>>> import numpy as np
>>> import numpy.linalg as la
>>> np.set_printoptions(precision=2, suppress=True, linewidth=120, sign=" ")
>>> def rd(a):
...     return np.round(a, 2) + 0
... 
>>> m1 = np.array([[-9, -3, -3], [9, 3, 3], [3, 1, 1], [-3, -1, -1]])
>>> rng = np.random.default_rng(59385)
>>> out = m1 + rng.integers(-2, 3, (4, 1)) @ rng.integers(-2, 3, (1, 3))
>>> out
array([[-13,  -3,  -3],
       [  9,   3,   3],
       [  3,   1,   1],
       [ -1,  -1,  -1]])
>>> out - m1
array([[-4,  0,  0],
       [ 0,  0,  0],
       [ 0,  0,  0],
       [ 2,  0,  0]])
>>> la.matrix_rank(out - m1, tol=1e-8)
np.int64(1)
>>> data = np.load("test3.npy")
>>> data
array([[-1, -3, -2],
       [-1, -3, -2],
       [ 0,  0,  0],
       [ 4,  5, -7],
       [ 0,  0,  0],
       [ 0,  0,  0],
       [ 3,  3, -4],
       [ 4,  5, -7],
       [-1, -3, -2],
       [ 1,  2, -3],
       [-1, -3, -2],
       [ 3,  3, -4],
       [ 0,  0,  0],
       [ 1,  2, -3],
       [-1, -3, -2]])
>>> cen = data - data.mean(axis=0)
>>> vecs = la.svd(cen)[2][:2]
>>> out = cen - cen @ vecs.T @ vecs
>>> rd((cen @ vecs.T).std(axis=0))
array([ 3.75,  1.37])
>>> Z = data[[4, 9]].astype(float)
>>> for _ in range(7):
...     z = la.norm(data[:, None] - Z, axis=-1).argmin(axis=1)
...     Z = np.array([data[z == j].mean(axis=0) for j in range(2)])
... 
>>> z
array([ 0,  0,  0,  1,  0,  0,  1,  1,  0,  1,  0,  1,  0,  1,  0])
>>> rd(Z)
array([[-0.56, -1.67, -1.11],
       [ 2.67,  3.33, -4.67]])
